$ python -q
>>> import numpy as np
>>> np.set_printoptions(precision=2, suppress=True, linewidth=120)
>>> rnd = lambda a: np.round(a, 2) + 0
>>> arr = np.load("data.npy")
>>> arr
array([[0, 1, 1, 0],
       [1, 0, 0, 1],
       [1, 0, 0, 0],
       [0, 1, 0, 0]])
>>> evals, evecs = np.linalg.eigh(arr)
>>> x = np.array([1, 2, 0, 2])
>>> rnd(np.linalg.eigvalsh(arr[1:, 1:]))
array([-1.,  0.,  1.])
>>> rnd(evecs * np.abs(evals) @ evecs.T)
array([[1.34, 0.  , 0.  , 0.45],
       [0.  , 1.34, 0.45, 0.  ],
       [0.  , 0.45, 0.89, 0.  ],
       [0.45, 0.  , 0.  , 0.89]])
>>> rnd(evecs * np.maximum(evals, 0) @ evecs.T)
array([[0.67, 0.5 , 0.5 , 0.22],
       [0.5 , 0.67, 0.22, 0.5 ],
       [0.5 , 0.22, 0.45, 0.  ],
       [0.22, 0.5 , 0.  , 0.45]])
>>> proj = np.triu(np.array([[2, 1, 0, 2], [2, 2, 3, 1], [2, 1, 2, 2], [1, 0, 1, 3]]), 1) + np.eye(4)
>>> M2 = proj @ arr @ np.linalg.inv(proj)
>>> rnd(np.poly(M2))
array([ 1.,  0., -3.,  0.,  1.])
>>> np.trace(M2), np.trace(arr)
(np.float64(0.0), np.int64(0))
>>> x = np.array([-3, -2, -3, -2])
>>> h1 = np.maximum(arr @ x, 0)
>>> np.maximum(arr @ x, 0) - np.maximum(-arr @ x, 0)
array([-5, -5, -3, -2])
>>> np.maximum(arr @ (3 * x), 0)
array([0, 0, 0, 0])
>>> arr * (h1 > 1e-9)[:, None]
array([[0, 0, 0, 0],
       [0, 0, 0, 0],
       [0, 0, 0, 0],
       [0, 0, 0, 0]])
>>> np.flatnonzero(h1 > 1e-9)
array([], dtype=int64)
>>> h1
array([0, 0, 0, 0])
>>> x = np.array([1, 3, 0, 1])
>>> rhs = arr @ x
>>> rhs
array([3, 2, 1, 3])
>>> rnd(np.linalg.solve(arr, arr[:, 2]))
array([0., 0., 1., 0.])
>>> rnd(np.linalg.solve(arr, rhs + arr[:, 0]))
array([2., 3., 0., 1.])
>>> (arr - arr.T) / 2
array([[0., 0., 0., 0.],
       [0., 0., 0., 0.],
       [0., 0., 0., 0.],
       [0., 0., 0., 0.]])
>>> np.allclose(arr @ arr.T, arr.T @ arr)
True
>>> arr @ arr
array([[2, 0, 0, 1],
       [0, 2, 1, 0],
       [0, 1, 1, 0],
       [1, 0, 0, 1]])
>>> np.linalg.matrix_power(arr, 3)
array([[0, 3, 2, 0],
       [3, 0, 0, 2],
       [2, 0, 0, 1],
       [0, 2, 1, 0]])
>>> feats = np.load("dump.npy")
>>> feats
array([[-1.2, -0.4, -0.6],
       [ 0.3, -0.3, -0.2],
       [-0.4,  1.7, -1.2],
       [-0.4,  0.7,  0.7]])
>>> C2 = feats.T @ feats
>>> (feats @ feats.T).shape
(4, 4)
>>> rnd(np.trace(C2)), rnd((feats ** 2).sum())
(np.float64(7.81), np.float64(7.81))
>>> rnd(np.diag(C2))
array([1.85, 3.63, 2.33])
>>> np.allclose(C2, C2.T)
True
>>> mat = np.load("mat.npy")
>>> mat
array([[-1, -4, -4,  5],
       [ 0,  2,  4,  3],
       [ 0,  0,  0, -4],
       [ 0,  0,  0,  1]])
>>> rng = np.random.default_rng(368)
>>> M2 = mat + rng.integers(-2, 3, (4, 3)) @ rng.integers(-2, 3, (3, 4))
>>> M2
array([[-1, -3, -8,  7],
       [ 0,  2,  4,  3],
       [-4,  4,  4, -8],
       [ 6, -3, -2,  7]])
>>> M2 - mat
array([[ 0,  1, -4,  2],
       [ 0,  0,  0,  0],
       [-4,  4,  4, -4],
       [ 6, -3, -2,  6]])
>>> np.abs(M2 - mat).sum(axis=1)
array([ 7,  0, 16, 17])
>>> rnd(np.linalg.det(M2))
np.float64(316.0)
>>> (M2 - M2.T) / 2
array([[ 0. , -1.5, -2. ,  0.5],
       [ 1.5,  0. ,  0. ,  3. ],
       [ 2. ,  0. ,  0. , -3. ],
       [-0.5, -3. ,  3. ,  0. ]])
>>> x = np.array([7, 8, -2])
>>> rnd((feats * x).sum(axis=1))
array([-10.4,   0.1,  13.2,   1.4])
>>> rnd(feats @ (2 * x))
array([-20.8,   0.2,  26.4,   2.8])
>>> feats @ np.eye(3)[1]
array([-0.4, -0.3,  1.7,  0.7])
>>> rnd(np.einsum("ij,j->i", feats, x))
array([-10.4,   0.1,  13.2,   1.4])
>>> z = rng.permutation(4)
>>> z
array([1, 2, 0, 3])
>>> M2 = mat[z][:, z]
>>> np.allclose(M2, mat)
False
>>> np.trace(M2)
np.int64(2)
>>> M2
array([[ 2,  4,  0,  3],
       [ 0,  0,  0, -4],
       [-4, -4, -1,  5],
       [ 0,  0,  0,  1]])
>>> X = np.load("block13.npy")
>>> X
array([[ 8.53,  4.92, 10.08],
       [ 9.87,  4.4 ,  9.33],
       [11.03,  3.93, 10.21],
       [ 9.59,  3.95, 12.36],
       [10.61,  2.42,  9.82],
       [10.81,  4.23, 10.74],
       [ 8.54,  3.22, 10.53],
       [ 9.37,  4.3 ,  9.08],
       [ 9.93,  5.18, 10.5 ],
       [ 8.92,  5.21,  9.96],
       [ 9.53,  4.31,  9.45],
       [ 9.24,  4.52, 10.29],
       [ 9.84,  3.66,  8.58],
       [11.44,  3.12,  8.12],
       [10.03,  5.08, 10.65],
       [ 9.68,  4.9 , 10.44],
       [10.76,  5.52,  9.64]])
>>> Xc = X - X.mean(axis=0)
>>> Uu, sigma, vt = np.linalg.svd(Xc, full_matrices=False)
>>> rnd((sigma ** 2).sum() ** 2 / (sigma ** 4).sum())
np.float64(2.65)
>>> rnd(np.abs(vt[-1]))
array([0.76, 0.64, 0.12])
>>> rnd(vt[0] * np.sign(vt[0, np.abs(vt[0]).argmax()]))
array([-0.51,  0.46,  0.73])
>>> np.abs(vt[0]).argmax()
np.int64(2)
>>> (np.sign(Uu[:, 0]) == np.sign(Uu[0, 0])).astype(int)
array([1, 0, 0, 1, 0, 1, 1, 0, 1, 1, 0, 1, 0, 0, 1, 1, 0])
>>> np.searchsorted(np.cumsum(sigma ** 2) / (sigma ** 2).sum(), 0.9) + 1
np.int64(3)
>>> rnd(sigma)
array([4.33, 3.19, 2.9 ])
>>> rnd(Xc.mean(axis=0))
array([0., 0., 0.])
>>> theta = np.radians(60)
>>> Rm = np.eye(3)
>>> Rm[1, 1] = Rm[0, 0] = np.cos(theta)
>>> Rm[1, 0], Rm[0, 1] = -np.sin(theta), np.sin(theta)
>>> rnd(Rm)
array([[ 0.5 ,  0.87,  0.  ],
       [-0.87,  0.5 ,  0.  ],
       [ 0.  ,  0.  ,  1.  ]])
>>> M2 = X @ Rm.T
>>> np.allclose(X @ X.T, M2 @ M2.T)
True
>>> rnd(np.linalg.svd(X, compute_uv=False)), rnd(np.linalg.svd(M2, compute_uv=False))
(array([60.6 ,  4.24,  3.1 ]), array([60.6 ,  4.24,  3.1 ]))
>>> rnd(np.linalg.det(Rm)), np.trace(Rm)
(np.float64(1.0), np.float64(2.0))
